>>> import numpy as np
>>> import numpy.linalg as la
>>> np.set_printoptions(precision=3, suppress=True, linewidth=100, sign=" ")
>>> Q, _ = la.qr(np.array([[-1.7, 1.2, -0.6], [0.5, 1.2, -0.2], [-0.8, 1.7, -1.6]]))
>>> w = np.array([-2, -2, -1])
>>> W0 = Q @ np.diag(w) @ Q.T
>>> W0
array([[-1.766,  0.25 , -0.342],
       [ 0.25 , -1.733, -0.365],
       [-0.342, -0.365, -1.501]])
>>> # equal to its transpose
>>> Y = W0 / np.sqrt((W0 ** 2).mean(axis=1, keepdims=True))
>>> la.matrix_rank(W0 - W0.mean(axis=1, keepdims=True))
np.int64(2)
>>> W0 - W0.mean(axis=1, keepdims=True)
array([[-1.146,  0.869,  0.277],
       [ 0.866, -1.117,  0.251],
       [ 0.394,  0.371, -0.765]])
>>> w, evecs = la.eigh(W0)
>>> w
array([-2., -2., -1.])
>>> la.eigvalsh(W0 @ W0)
array([ 1.,  4.,  4.])
>>> print(np.unique(w.round(6) + 0, return_counts=True)[1])
[ 2  1]
>>> np.round(evecs.T @ evecs, 3) + 0
array([[ 1.,  0.,  0.],
       [ 0.,  1.,  0.],
       [ 0.,  0.,  1.]])
>>> la.svd(W0, compute_uv=False)
array([ 2.,  2.,  1.])
>>> print(np.abs(evecs[:, -1]))
[ 0.484  0.516  0.706]
>>> np.kron(np.eye(2, dtype=int), W0)
array([[-1.766,  0.25 , -0.342, -0.   ,  0.   , -0.   ],
       [ 0.25 , -1.733, -0.365,  0.   , -0.   , -0.   ],
       [-0.342, -0.365, -1.501, -0.   , -0.   , -0.   ],
       [-0.   ,  0.   , -0.   , -1.766,  0.25 , -0.342],
       [ 0.   , -0.   , -0.   ,  0.25 , -1.733, -0.365],
       [-0.   , -0.   , -0.   , -0.342, -0.365, -1.501]])
>>> np.round(la.det(W0.T), 3)
np.float64(-4.0)
>>> np.einsum("ij,ji->", W0, W0)
np.float64(9.0)
>>> np.poly(W0)
array([ 1.,  5.,  8.,  4.])
>>> rng = np.random.default_rng(575)
>>> lab = rng.permutation(3)
>>> lab
array([ 1,  0,  2])
>>> Y = W0[lab][:, lab]
>>> np.diag(Y)
array([-1.733, -1.766, -1.501])
>>> Y
array([[-1.733,  0.25 , -0.365],
       [ 0.25 , -1.766, -0.342],
       [-0.365, -0.342, -1.501]])
>>> m1 = np.array([[-3, -3, 2], [-6, -6, -1], [1, 1, 6], [-5, -5, 0]])
>>> round(la.norm(m1, 2) / la.norm(m1), 3)
np.float64(0.883)
>>> np.argsort(-la.norm(m1, axis=0).round(6), kind="stable")[:3]
array([ 0,  1,  2])
>>> [round(float(x), 3) for x in la.svd(m1, compute_uv=False)[:3]]
[11.946, 6.348, 0.0]
>>> print(la.cond(m1) > 100)
True
>>> U, sig, vt = la.svd(m1)
>>> evecs = vt[:(sig > 1e-8).sum()]
>>> vec = m1[0] + 2 * m1[2] + rng.integers(2) * np.eye(3)[1]
>>> vec
array([-1., -1., 14.])
>>> np.diag(evecs.T @ evecs)
array([ 0.5,  0.5,  1. ])
>>> la.matrix_rank(np.vstack([m1, vec]))
np.int64(2)
>>> np.round(la.norm(vec - evecs.T @ evecs @ vec), 3)
np.float64(0.0)
